$ python3 -q
>>> import numpy as np
>>> np.set_printoptions(precision=2, suppress=True, linewidth=140)
>>> J = np.loadtxt("x.csv", delimiter=",")
>>> print(J)
[[1.   0.5  0.25 0.12 0.06 0.03 0.02 0.01 0.   0.   0.  ]
 [0.5  1.   0.5  0.25 0.12 0.06 0.03 0.02 0.01 0.   0.  ]
 [0.25 0.5  1.   0.5  0.25 0.12 0.06 0.03 0.02 0.01 0.  ]
 [0.12 0.25 0.5  1.   0.5  0.25 0.12 0.06 0.03 0.02 0.01]
 [0.06 0.12 0.25 0.5  1.   0.5  0.25 0.12 0.06 0.03 0.02]
 [0.03 0.06 0.12 0.25 0.5  1.   0.5  0.25 0.12 0.06 0.03]
 [0.02 0.03 0.06 0.12 0.25 0.5  1.   0.5  0.25 0.12 0.06]
 [0.01 0.02 0.03 0.06 0.12 0.25 0.5  1.   0.5  0.25 0.12]
 [0.   0.01 0.02 0.03 0.06 0.12 0.25 0.5  1.   0.5  0.25]
 [0.   0.   0.01 0.02 0.03 0.06 0.12 0.25 0.5  1.   0.5 ]
 [0.   0.   0.   0.01 0.02 0.03 0.06 0.12 0.25 0.5  1.  ]]
>>> out = J / np.linalg.norm(J, axis=1, keepdims=True)
>>> C2 = out @ out.T
>>> round(np.degrees(np.arccos(np.clip(C2[2, 8], -1, 1))), 2)
np.float64(85.66)
>>> print(np.linalg.norm(out, axis=1))
[1. 1. 1. 1. 1. 1. 1. 1. 1. 1. 1.]
>>> C2[2]
array([0.56, 0.8 , 1.  , 0.8 , 0.55, 0.34, 0.21, 0.12, 0.08, 0.04, 0.02])
>>> out = np.linalg.inv(J)
>>> np.round(J @ out, 2) + 0
array([[1., 0., 0., 0., 0., 0., 0., 0., 0., 0., 0.],
       [0., 1., 0., 0., 0., 0., 0., 0., 0., 0., 0.],
       [0., 0., 1., 0., 0., 0., 0., 0., 0., 0., 0.],
       [0., 0., 0., 1., 0., 0., 0., 0., 0., 0., 0.],
       [0., 0., 0., 0., 1., 0., 0., 0., 0., 0., 0.],
       [0., 0., 0., 0., 0., 1., 0., 0., 0., 0., 0.],
       [0., 0., 0., 0., 0., 0., 1., 0., 0., 0., 0.],
       [0., 0., 0., 0., 0., 0., 0., 1., 0., 0., 0.],
       [0., 0., 0., 0., 0., 0., 0., 0., 1., 0., 0.],
       [0., 0., 0., 0., 0., 0., 0., 0., 0., 1., 0.],
       [0., 0., 0., 0., 0., 0., 0., 0., 0., 0., 1.]])
>>> print((np.abs(out) > 1e-9).astype(int))
[[1 1 1 1 1 1 1 1 1 1 1]
 [1 1 1 1 1 1 1 1 1 1 1]
 [1 1 1 1 1 1 1 1 1 1 1]
 [1 1 1 1 1 1 1 1 1 1 1]
 [1 1 1 1 1 1 1 1 1 1 1]
 [1 1 1 1 1 1 1 1 1 1 1]
 [1 1 1 1 1 1 1 1 1 1 1]
 [1 1 1 1 1 1 1 1 1 1 1]
 [1 1 1 1 1 1 1 1 1 1 1]
 [1 1 1 1 1 1 1 1 1 1 1]
 [1 1 1 1 1 1 1 1 1 1 1]]
>>> np.round(np.linalg.inv(out), 2) + 0
array([[1.  , 0.5 , 0.25, 0.12, 0.06, 0.03, 0.02, 0.01, 0.  , 0.  , 0.  ],
       [0.5 , 1.  , 0.5 , 0.25, 0.12, 0.06, 0.03, 0.02, 0.01, 0.  , 0.  ],
       [0.25, 0.5 , 1.  , 0.5 , 0.25, 0.12, 0.06, 0.03, 0.02, 0.01, 0.  ],
       [0.12, 0.25, 0.5 , 1.  , 0.5 , 0.25, 0.12, 0.06, 0.03, 0.02, 0.01],
       [0.06, 0.12, 0.25, 0.5 , 1.  , 0.5 , 0.25, 0.12, 0.06, 0.03, 0.02],
       [0.03, 0.06, 0.12, 0.25, 0.5 , 1.  , 0.5 , 0.25, 0.12, 0.06, 0.03],
       [0.02, 0.03, 0.06, 0.12, 0.25, 0.5 , 1.  , 0.5 , 0.25, 0.12, 0.06],
       [0.01, 0.02, 0.03, 0.06, 0.12, 0.25, 0.5 , 1.  , 0.5 , 0.25, 0.12],
       [0.  , 0.01, 0.02, 0.03, 0.06, 0.12, 0.25, 0.5 , 1.  , 0.5 , 0.25],
       [0.  , 0.  , 0.01, 0.02, 0.03, 0.06, 0.12, 0.25, 0.5 , 1.  , 0.5 ],
       [0.  , 0.  , 0.  , 0.01, 0.02, 0.03, 0.06, 0.12, 0.25, 0.5 , 1.  ]])
>>> np.round(np.linalg.slogdet(J)[0], 2)
np.float64(1.0)
>>> round(float(np.linalg.det(J) * np.linalg.det(out)), 2)
1.0
>>> out = np.array([[2, 0], [-1, 2]])
>>> X = np.kron(np.eye(2, dtype=int), out)
>>> X
array([[ 2,  0,  0,  0],
       [-1,  2,  0,  0],
       [ 0,  0,  2,  0],
       [ 0,  0, -1,  2]])
>>> out = np.linalg.inv(X)
>>> out
array([[0.5 , 0.  , 0.  , 0.  ],
       [0.25, 0.5 , 0.  , 0.  ],
       [0.  , 0.  , 0.5 , 0.  ],
       [0.  , 0.  , 0.25, 0.5 ]])
>>> print(X @ out)
[[1. 0. 0. 0.]
 [0. 1. 0. 0.]
 [0. 0. 1. 0.]
 [0. 0. 0. 1.]]
>>> (np.abs(out) > 1e-9).astype(int)
array([[1, 0, 0, 0],
       [1, 1, 0, 0],
       [0, 0, 1, 0],
       [0, 0, 1, 1]])
>>> round(float(np.linalg.cond(X)), 2)
1.64
>>> np.linalg.inv(out)
array([[ 2.,  0.,  0.,  0.],
       [-1.,  2.,  0.,  0.],
       [ 0.,  0.,  2.,  0.],
       [ 0.,  0., -1.,  2.]])
>>> F = np.load("case12.npy")
>>> F
array([[  4,   5,   6,   7,   8,   9,  10,  11],
       [ 12,  13,  14,  15,  16,  17,  18,  19],
       [ 20,  21,  22,  23,  24,  25,  26,  27],
       [ 28,  29,  30,  31,  32,  33,  34,  35],
       [ 36,  37,  38,  39,  40,  41,  42,  43],
       [ 44,  45,  46,  47,  48,  49,  50,  51],
       [ 52,  53,  54,  55,  56,  57,  58,  59],
       [ 60,  61,  62,  63,  64,  65,  66,  67],
       [ 68,  69,  70,  71,  72,  73,  74,  75],
       [ 76,  77,  78,  79,  80,  81,  82,  83],
       [ 84,  85,  86,  87,  88,  89,  90,  91],
       [ 92,  93,  94,  95,  96,  97,  98,  99],
       [100, 101, 102, 103, 104, 105, 106, 107]])
>>> U, s, VT = np.linalg.svd(F)
>>> np.argmax(s[:-1] / (s[1:] + 1e-6)) + 1
np.int64(2)
>>> s.round(2) + 0
array([643.39,  11.09,   0.  ,   0.  ,   0.  ,   0.  ,   0.  ,   0.  ])
>>> out = U[:, :2] @ np.diag(s[:2]) @ VT[:2]
>>> out
array([[  4.,   5.,   6.,   7.,   8.,   9.,  10.,  11.],
       [ 12.,  13.,  14.,  15.,  16.,  17.,  18.,  19.],
       [ 20.,  21.,  22.,  23.,  24.,  25.,  26.,  27.],
       [ 28.,  29.,  30.,  31.,  32.,  33.,  34.,  35.],
       [ 36.,  37.,  38.,  39.,  40.,  41.,  42.,  43.],
       [ 44.,  45.,  46.,  47.,  48.,  49.,  50.,  51.],
       [ 52.,  53.,  54.,  55.,  56.,  57.,  58.,  59.],
       [ 60.,  61.,  62.,  63.,  64.,  65.,  66.,  67.],
       [ 68.,  69.,  70.,  71.,  72.,  73.,  74.,  75.],
       [ 76.,  77.,  78.,  79.,  80.,  81.,  82.,  83.],
       [ 84.,  85.,  86.,  87.,  88.,  89.,  90.,  91.],
       [ 92.,  93.,  94.,  95.,  96.,  97.,  98.,  99.],
       [100., 101., 102., 103., 104., 105., 106., 107.]])
>>> round(np.linalg.norm(F - out) / np.linalg.norm(F), 2)
np.float64(0.0)
>>> np.linalg.matrix_rank(out)
np.int64(2)
>>> round(float(np.linalg.norm(F - out, 2)), 2), round(s[2], 2)
(0.0, np.float64(0.0))
